>>> import numpy as np
>>> from numpy import linalg as LA
>>> np.set_printoptions(precision=1, suppress=True, linewidth=120, sign=" ")
>>> rnd = lambda a: np.round(a, 1) + 0
>>> feats = np.load("sample4.npy")
>>> print(feats)
[[-1 -1  1]
 [-1 -1 -1]
 [ 1 -1 -1]]
>>> # equal to its transpose
>>> evals, V = LA.eigh(feats)
>>> print(rnd(evals))
[-2. -2.  1.]
>>> print(np.abs(V[:, -1]).round(6).argmax())
0
>>> print(np.unique(evals.round(6) + 0, return_counts=True)[1])
[ 2  1]
>>> print(rnd(V.T @ V))
[[ 1.  0.  0.]
 [ 0.  1.  0.]
 [ 0.  0.  1.]]
>>> print(rnd(LA.svd(feats, compute_uv=False)))
[ 2.  2.  1.]
>>> U, sig = LA.svd(feats)
Traceback (most recent call last):
  File "<python-input-13>", line 1, in <module>
    U, sig = LA.svd(feats)
    ^^^^^^
ValueError: too many values to unpack (expected 2)
>>> U, sig, Vt = LA.svd(feats, full_matrices=False)
>>> print(rnd(U.T @ U))
[[ 1.  0.  0.]
 [ 0.  1.  0.]
 [ 0.  0.  1.]]
>>> print(rnd(sig / sig[0]))
[ 1.   1.   0.5]
>>> print(rnd(np.sqrt((sig ** 2).sum())), rnd(LA.norm(feats)))
3.0 3.0
>>> print(rnd(U.T @ feats @ Vt.T))
[[ 2.  0.  0.]
 [ 0.  2.  0.]
 [ 0.  0.  1.]]
>>> W0 = np.minimum.outer(np.arange(1, 4), np.arange(1, 4)) * 4
>>> print(W0)
[[  4   4   4]
 [  4   8   8]
 [  4   8  12]]
>>> # symmetric, so the eigenvalues are real
>>> evals, V = LA.eigvalsh(W0)
Traceback (most recent call last):
  File "<python-input-22>", line 1, in <module>
    evals, V = LA.eigvalsh(W0)
    ^^^^^^^^
ValueError: too many values to unpack (expected 2)
>>> evals, V = LA.eigh(W0)
>>> print(rnd(V @ np.diag(evals) @ V.T))
[[  4.   4.   4.]
 [  4.   8.   8.]
 [  4.   8.  12.]]
>>> print(rnd(V.T @ V))
[[ 1.  0.  0.]
 [ 0.  1.  0.]
 [ 0.  0.  1.]]
>>> print(rnd(evals))
[  1.2   2.6  20.2]
>>> print(np.unique(evals.round(6) + 0, return_counts=True)[1])
[ 1  1  1]
>>> print(np.abs(V[:, -1]).round(6).argmax())
2
>>> print(rnd(LA.eigvalsh(W0 + -2 * np.eye(3))))
[-0.8  0.6 18.2]
>>> print(rnd(LA.eigvalsh(W0 @ W0)))
[   1.5    6.6  407.9]
>>> print(rnd(evals.sum()), np.trace(W0))
24.0 24
>>> print(rnd(LA.svd(W0, compute_uv=False)))
[ 20.2   2.6   1.2]
>>> print((evals > 1e-8).sum(), (evals < -1e-8).sum())
3 0
